$ ipython --no-banner

In [1]: import numpy as np

In [2]: import numpy.linalg as la

In [3]: np.set_printoptions(precision=2, suppress=True, linewidth=200, sign=" ")

In [4]: m1 = np.array([[19.12, 20.54, 9.16, 19.21],
   ...:     [19.33, 20.12, 8.24, 21.28],
   ...:     [19.18, 18.67, 10.61, 21.01],
   ...:     [19.43, 21.1, 10.21, 20.91],
   ...:     [19.96, 19.0, 10.32, 21.6],
   ...:     [20.5, 19.09, 10.2, 20.56],
   ...:     [18.32, 19.65, 11.65, 20.57],
   ...:     [20.24, 20.05, 10.37, 20.32],
   ...:     [20.83, 21.36, 10.45, 20.19],
   ...:     [19.31, 21.35, 11.43, 20.32],
   ...:     [21.46, 20.5, 10.42, 22.18],
   ...:     [18.44, 19.57, 10.8, 19.33],
   ...:     [19.28, 20.16, 9.46, 20.64],
   ...:     [20.81, 19.63, 10.55, 17.64],
   ...:     [20.33, 19.08, 8.77, 19.69],
   ...:     [19.81, 19.75, 9.65, 20.84]])

In [5]: C = m1[[3, 7]].astype(float)

In [6]: for _ in range(7):
   ...:     idx = la.norm(m1[:, None] - C, axis=-1).argmin(axis=1)
   ...:     C = np.array([m1[idx == j].mean(axis=0) for j in range(2)])
   ...: 

In [7]: print(idx)
[ 0  0  1  0  1  1  0  1  1  0  1  0  0  1  1  1]

In [8]: print(np.bincount(idx))
[ 7  9]

In [9]: print(np.abs(C[1] - C[0]).argmax())
0

In [10]: print(C)
[[ 19.03  20.36  10.14  20.32]
 [ 20.35  19.68  10.15  20.45]]

In [11]: f = np.array([2, 2])

In [12]: print(np.correlate(C[0], C[1], "full"))
[  389.18   609.39   788.43  1306.3    819.91   606.2    413.5 ]
